$ python3 -q
>>> import numpy as np
>>> np.set_printoptions(precision=2, suppress=True, linewidth=100, sign=" ")
>>> tidy = lambda a: np.round(a, 2) + 0
>>> A = np.load("layer3.npy")
>>> print(A)
[[ 8.91  3.03 -9.16 -0.07]
 [ 2.89  1.1  -2.89 -0.3 ]
 [ 3.05  1.1  -2.92  0.04]
 [-6.23 -2.02  6.05  0.06]
 [-2.82 -1.04  3.01  0.14]
 [ 6.03  1.98 -6.12  0.05]
 [-8.93 -3.1   9.1  -0.06]
 [-3.02 -0.88  2.76  0.06]]
>>> out = np.c_[A[:, :2] @ np.array([[3, -3], [-3, 0]]), np.array([2, -2, -1, -1, 3, -2, -2, 3])]
>>> tidy(out)
array([[ 17.64, -26.73,   2.  ],
       [  5.37,  -8.67,  -2.  ],
       [  5.85,  -9.15,  -1.  ],
       [-12.63,  18.69,  -1.  ],
       [ -5.34,   8.46,   3.  ],
       [ 12.15, -18.09,  -2.  ],
       [-17.49,  26.79,  -2.  ],
       [ -6.42,   9.06,   3.  ]])
>>> tidy(np.linalg.norm(out - A @ np.linalg.lstsq(A, out)[0], axis=0))
array([ 0.  ,  0.  ,  5.01])
>>> tidy(np.linalg.lstsq(A, out[:, 0])[0])
array([ 3., -3.,  0.,  0.])
>>> print(np.linalg.matrix_rank(out))
3
>>> P = A @ np.linalg.solve(A.T @ A, A.T)
>>> print(np.allclose(P @ P, P))
True
>>> tidy(np.diag(P))
array([ 0.5 ,  0.78,  0.64,  0.42,  0.28,  0.28,  0.56,  0.54])
>>> print(tidy(np.linalg.eigvalsh(P)))
[ 0.  0.  0.  0.  1.  1.  1.  1.]
>>> tidy(P @ A[:, 2])
array([-9.16, -2.89, -2.92,  6.05,  3.01, -6.12,  9.1 ,  2.76])
>>> Q, Rm = np.linalg.qr(A)
>>> tidy(np.abs(np.diag(Rm)))
array([ 16.4 ,   0.25,   0.39,   0.31])
>>> print(tidy(abs(Rm[0, 0])), tidy(np.linalg.norm(A[:, 0])))
16.4 16.4
>>> tidy(Q.T @ Q)
array([[ 1.,  0.,  0.,  0.],
       [ 0.,  1.,  0.,  0.],
       [ 0.,  0.,  1.,  0.],
       [ 0.,  0.,  0.,  1.]])
>>> tidy(Rm)
array([[-16.4 ,  -5.57,  16.56,   0.09],
       [  0.  ,  -0.25,   0.27,   0.12],
       [  0.  ,   0.  ,  -0.39,   0.1 ],
       [  0.  ,   0.  ,   0.  ,  -0.31]])
>>> tidy(np.trace(Q @ Q.T))
np.float64(4.0)
>>> tidy(Q @ Rm)
array([[ 8.91,  3.03, -9.16, -0.07],
       [ 2.89,  1.1 , -2.89, -0.3 ],
       [ 3.05,  1.1 , -2.92,  0.04],
       [-6.23, -2.02,  6.05,  0.06],
       [-2.82, -1.04,  3.01,  0.14],
       [ 6.03,  1.98, -6.12,  0.05],
       [-8.93, -3.1 ,  9.1 , -0.06],
       [-3.02, -0.88,  2.76,  0.06]])
>>> [round(float(x), 2) for x in np.linalg.svd(A, compute_uv=False)[:3]]
[23.96, 0.36, 0.34]
>>> np.linalg.matrix_rank(A, rtol=0.1)
np.int64(1)
>>> tidy(np.linalg.norm(A, 2) / np.linalg.norm(A))
np.float64(1.0)
>>> np.argsort(-np.linalg.norm(A, axis=0).round(6), kind="stable")[:3]
array([ 2,  0,  1])
>>> mat = np.load("a.npy")
>>> print(mat)
[[ 1.96 -0.89 -0.38  0.54 -0.63  1.16 -0.16  0.37  2.49]
 [-3.9   1.77  0.76 -0.98  1.16 -2.4   0.36 -0.78 -4.97]
 [ 1.92 -0.96 -0.44  0.42 -0.64  1.24 -0.32  0.38  2.48]
 [ 5.92 -2.73 -1.25  1.57 -1.8   3.62 -0.54  1.09  7.45]
 [-2.03  1.    0.34 -0.6   0.62 -1.26  0.25 -0.53 -2.44]
 [ 6.03 -2.71 -1.27  1.53 -1.74  3.59 -0.57  1.15  7.49]
 [ 0.12 -0.04  0.01 -0.03 -0.03  0.    0.06  0.06 -0.03]
 [-4.07  1.76  0.81 -0.97  1.22 -2.41  0.45 -0.8  -4.98]
 [-3.94  1.8   0.8  -1.    1.24 -2.34  0.42 -0.78 -5.01]
 [-0.03 -0.02 -0.04 -0.02  0.04  0.11  0.06 -0.14  0.  ]
 [-2.    0.95  0.42 -0.68  0.62 -1.14  0.28 -0.45 -2.5 ]
 [ 4.06 -1.85 -0.75  0.97 -1.25  2.29 -0.53  0.84  5.04]
 [-4.08  1.78  0.77 -1.    1.26 -2.36  0.38 -0.77 -5.09]
 [ 2.02 -0.88 -0.36  0.52 -0.56  1.26 -0.17  0.43  2.46]
 [-5.94  2.66  1.22 -1.52  1.79 -3.52  0.59 -1.17 -7.44]
 [-2.    0.82  0.48 -0.58  0.64 -1.22  0.25 -0.37 -2.52]
 [-4.06  1.81  0.75 -0.99  1.3  -2.47  0.37 -0.86 -4.99]
 [ 3.96 -1.8  -0.9   1.03 -1.2   2.41 -0.41  0.8   4.95]
 [ 6.   -2.84 -1.19  1.48 -1.82  3.63 -0.57  1.24  7.54]
 [-2.04  0.87  0.45 -0.53  0.55 -1.15  0.18 -0.42 -2.43]
 [ 2.01 -0.92 -0.3   0.6  -0.66  1.2  -0.25  0.38  2.49]
 [-0.02  0.01  0.02  0.04  0.01 -0.06  0.02 -0.03 -0.05]
 [ 6.07 -2.72 -1.21  1.48 -1.78  3.62 -0.64  1.21  7.44]
 [-4.06  1.78  0.78 -1.    1.09 -2.4   0.36 -0.8  -4.98]
 [ 1.99 -0.87 -0.38  0.44 -0.55  1.18 -0.13  0.34  2.53]
 [-5.93  2.67  1.16 -1.39  1.86 -3.48  0.69 -1.17 -7.5 ]
 [ 4.01 -1.81 -0.74  0.97 -1.21  2.43 -0.37  0.73  4.95]
 [ 6.05 -2.67 -1.15  1.53 -1.74  3.55 -0.6   1.17  7.64]]
>>> tidy(np.linalg.norm(mat, 2) / np.linalg.norm(mat))
np.float64(1.0)
>>> np.linalg.cond(mat) > 100
np.True_
>>> round(np.log10(np.linalg.cond(mat)))
2
